$ ipython --no-banner

In [1]: import numpy as np

In [2]: import numpy.linalg as la

In [3]: np.set_printoptions(precision=1, suppress=True, linewidth=100)

In [4]: E = np.array([[22, -5, -5, -15],
   ...:     [-5, 32, -11, 21],
   ...:     [-5, -11, 12, -12],
   ...:     [-15, 21, -12, 35]])

In [5]: # symmetric, so the eigenvalues are real

In [6]: Lm = la.cholesky(E)

In [7]: round(float(np.prod(np.diag(Lm)) ** 2), 1), np.round(la.det(E), 1)
Out[7]: (12028.0, np.float64(12028.0))

In [8]: ev, evecs = la.eig(E)

In [9]: np.sort(la.eigvals(E @ E))
Out[9]: array([   0.4,  121. ,  654.8, 4062.7])

In [10]: Y = E / la.norm(E, axis=1, keepdims=True)

In [11]: C2 = Y @ Y.T

In [12]: (C2 - 2 * np.eye(4)).round(6).argmax(axis=1)
Out[12]: array([2, 3, 0, 1])

In [13]: (np.abs(C2) > 0.9).astype(int)
Out[13]: 
array([[1, 0, 0, 0],
       [0, 1, 0, 0],
       [0, 0, 1, 0],
       [0, 0, 0, 1]])

In [14]: np.round(np.degrees(np.arccos(np.clip(C2[0, 2], -1, 1))), 1)
Out[14]: np.float64(83.5)

In [15]: C2
Out[15]: 
array([[ 1. , -0.5,  0.1, -0.7],
       [-0.5,  1. , -0.9,  0.9],
       [ 0.1, -0.9,  1. , -0.8],
       [-0.7,  0.9, -0.8,  1. ]])

In [16]: C2[0]
Out[16]: array([ 1. , -0.5,  0.1, -0.7])

In [17]: np.argwhere(np.triu(np.abs(C2) > 0.95, 1))
Out[17]: array([], shape=(0, 2), dtype=int64)

In [18]: la.norm(Y, axis=1)
Out[18]: array([1., 1., 1., 1.])

In [19]: X = np.array([[1, 0, 1, 2, 1], [1, 2, 1, 2, 0], [0, -2, 0, 0, 1]])

In [20]: rank = la.matrix_rank(X)

In [21]: print(rank)
2

In [22]: N = la.svd(X)[2][rank:].T

In [23]: np.allclose(X @ N, 0)
Out[23]: True

In [24]: np.round(X @ N, 1) + 0
Out[24]: 
array([[0., 0., 0.],
       [0., 0., 0.],
       [0., 0., 0.]])

In [25]: [int(la.matrix_rank(np.delete(X, i, axis=0))) for i in range(3)]
Out[25]: [2, 2, 2]

In [26]: la.matrix_rank(X.T @ X), la.matrix_rank(X @ X.T)
Out[26]: (np.int64(2), np.int64(2))

In [27]: np.round(la.norm(X[1], 1), 1), round(la.norm(X[1], np.inf), 1)
Out[27]: (np.float64(6.0), np.float64(2.0))

In [28]: X[1] @ X[0]
Out[28]: np.int64(6)

In [29]: round(la.norm(X) ** 2 / la.norm(X, 2) ** 2, 1)
Out[29]: np.float64(1.4)

In [30]: print(la.norm(X, axis=0))
[1.4 2.8 1.4 2.8 1.4]

In [31]: round(float(la.norm(X, 2)), 1)
Out[31]: 3.9

In [32]: la.lstsq(X[:-1].T, X[-1])[2]
Out[32]: np.int32(2)

In [33]: P = np.triu(np.array([[3, 1, 2, 1], [3, 1, 2, 0], [1, 3, 3, 3], [1, 1, 2, 1]]), 1) + np.eye(4)

In [34]: Y = P @ E @ la.inv(P)

In [35]: np.poly(Y)
Out[35]: array([     1.,   -101.,   2681., -19695.,  12028.])

In [36]: np.trace(Y), np.trace(E)
Out[36]: (np.float64(101.0), np.int64(101))
